$ ipython --no-banner

In [1]: import numpy as np

In [2]: np.set_printoptions(precision=3, suppress=True, linewidth=100, floatmode="fixed")

In [3]: rd = lambda a: np.round(a, 3) + 0

In [4]: E = np.load("dump.npy")

In [5]: E
Out[5]: 
array([[  1,  -3,   9, -27],
       [  1,  -2,   4,  -8],
       [  1,  -1,   1,  -1],
       [  1,   0,   0,   0]])

In [6]: rng = np.random.default_rng(61511)

In [7]: out = E + rng.integers(-2, 3, (4, 1)) @ rng.integers(-2, 3, (1, 4))

In [8]: out
Out[8]: 
array([[  5,   1,   7, -27],
       [  1,  -2,   4,  -8],
       [ -3,  -5,   3,  -1],
       [ -3,  -4,   2,   0]])

In [9]: np.linalg.matrix_rank(out - E, tol=1e-8)
Out[9]: np.int64(1)

In [10]: rd(np.linalg.svd(out - E, compute_uv=False))
Out[10]: array([10.392,  0.000,  0.000,  0.000])

In [11]: O, V = np.linalg.qr(E[:, :1])[0], np.linalg.qr(E[:, 1:])[0]

In [12]: sigma = np.linalg.svd(O.T @ V, compute_uv=False)

In [13]: rd(np.degrees(np.arccos(sigma.clip(0, 1))))
Out[13]: array([30.000])

In [14]: (sigma > 0.9).sum()
Out[14]: np.int64(0)

In [15]: left, sigma, Vh = np.linalg.svd(E)

In [16]: rd(sigma)
Out[16]: array([30.069,  2.236,  0.917,  0.195])

In [17]: out = left[:, :1] @ np.diag(sigma[:1]) @ Vh[:1]

In [18]: rd(np.abs(E - out).max())
Out[18]: np.float64(1.034)

In [19]: out = E / np.linalg.norm(E, axis=1, keepdims=True)

In [20]: G = out @ out.T

In [21]: (np.abs(G) > 0.9).astype(int)
Out[21]: 
array([[1, 1, 0, 0],
       [1, 1, 0, 0],
       [0, 0, 1, 0],
       [0, 0, 0, 1]])

In [22]: rd(np.degrees(np.arccos(np.clip(G[3, 0], -1, 1))))
Out[22]: np.float64(87.999)

In [23]: (G - 2 * np.eye(4)).round(6).argmax(axis=1)
Out[23]: array([1, 0, 1, 2])

In [24]: rd(G)
Out[24]: 
array([[1.000, 0.981, 0.698, 0.035],
       [0.981, 1.000, 0.813, 0.108],
       [0.698, 0.813, 1.000, 0.500],
       [0.035, 0.108, 0.500, 1.000]])

In [25]: proj = np.triu(np.array([[1, 3, 0, 0], [1, 3, 2, 3], [0, 3, 1, 0], [1, 2, 3, 2]]), 1) + np.eye(4)

In [26]: out = proj @ E @ np.linalg.inv(proj)

In [27]: proj @ E - E @ proj
Out[27]: 
array([[  3.000,  -9.000,  18.000, -15.000],
       [  5.000,  -5.000,   6.000,   4.000],
       [  0.000,  -3.000,   2.000,   3.000],
       [  0.000,  -3.000,   0.000,   0.000]])

In [28]: rd(np.poly(out))
Out[28]: array([ 1.000,  0.000, 22.000, 10.000, 12.000])

In [29]: np.linalg.matrix_rank(out)
Out[29]: np.int64(4)

In [30]: np.trace(out), np.trace(E)
Out[30]: (np.float64(0.0), np.int64(0))

In [31]: rd(np.linalg.det(out))
Out[31]: np.float64(12.0)

In [32]: m1 = np.load("w.npy")

In [33]: m1
Out[33]: 
array([[ -1.000,   4.000,   4.000,  -6.000],
       [ -4.000,   9.000,   4.000,  -8.000],
       [ -4.000,   8.000,   7.000, -10.000],
       [ -4.000,   8.000,   4.000,  -7.000]])

In [34]: rd(np.linalg.det(m1[::-1]))
Out[34]: np.float64(9.0)

In [35]: np.einsum("ii->", m1)
Out[35]: np.float64(8.0)

In [36]: np.kron(np.eye(2, dtype=int), m1)
Out[36]: 
array([[ -1.000,   4.000,   4.000,  -6.000,  -0.000,   0.000,   0.000,  -0.000],
       [ -4.000,   9.000,   4.000,  -8.000,  -0.000,   0.000,   0.000,  -0.000],
       [ -4.000,   8.000,   7.000, -10.000,  -0.000,   0.000,   0.000,  -0.000],
       [ -4.000,   8.000,   4.000,  -7.000,  -0.000,   0.000,   0.000,  -0.000],
       [ -0.000,   0.000,   0.000,  -0.000,  -1.000,   4.000,   4.000,  -6.000],
       [ -0.000,   0.000,   0.000,  -0.000,  -4.000,   9.000,   4.000,  -8.000],
       [ -0.000,   0.000,   0.000,  -0.000,  -4.000,   8.000,   7.000, -10.000],
       [ -0.000,   0.000,   0.000,  -0.000,  -4.000,   8.000,   4.000,  -7.000]])

In [37]: rd(np.linalg.eigvals(m1).sum().real)
Out[37]: np.float64(8.0)

In [38]: rd(np.linalg.eigvals(m1))
Out[38]: array([3.000, 1.000, 1.000, 3.000])

In [39]: rd(np.linalg.det(m1.T))
Out[39]: np.float64(9.0)

In [40]: u = np.array([-2, -2, 3, -3])

In [41]: out = m1 + np.outer(u, np.eye(4)[1])

In [42]: np.linalg.matrix_rank(np.linalg.inv(out) - np.linalg.inv(m1), tol=1e-8)
Out[42]: np.int64(1)

In [43]: rd(np.linalg.det(out) / np.linalg.det(m1)), rd(1 + np.linalg.solve(m1, u)[1])
Out[43]: (np.float64(-10.333), np.float64(-10.333))

In [44]: np.linalg.matrix_rank(out - m1)
Out[44]: np.int64(1)
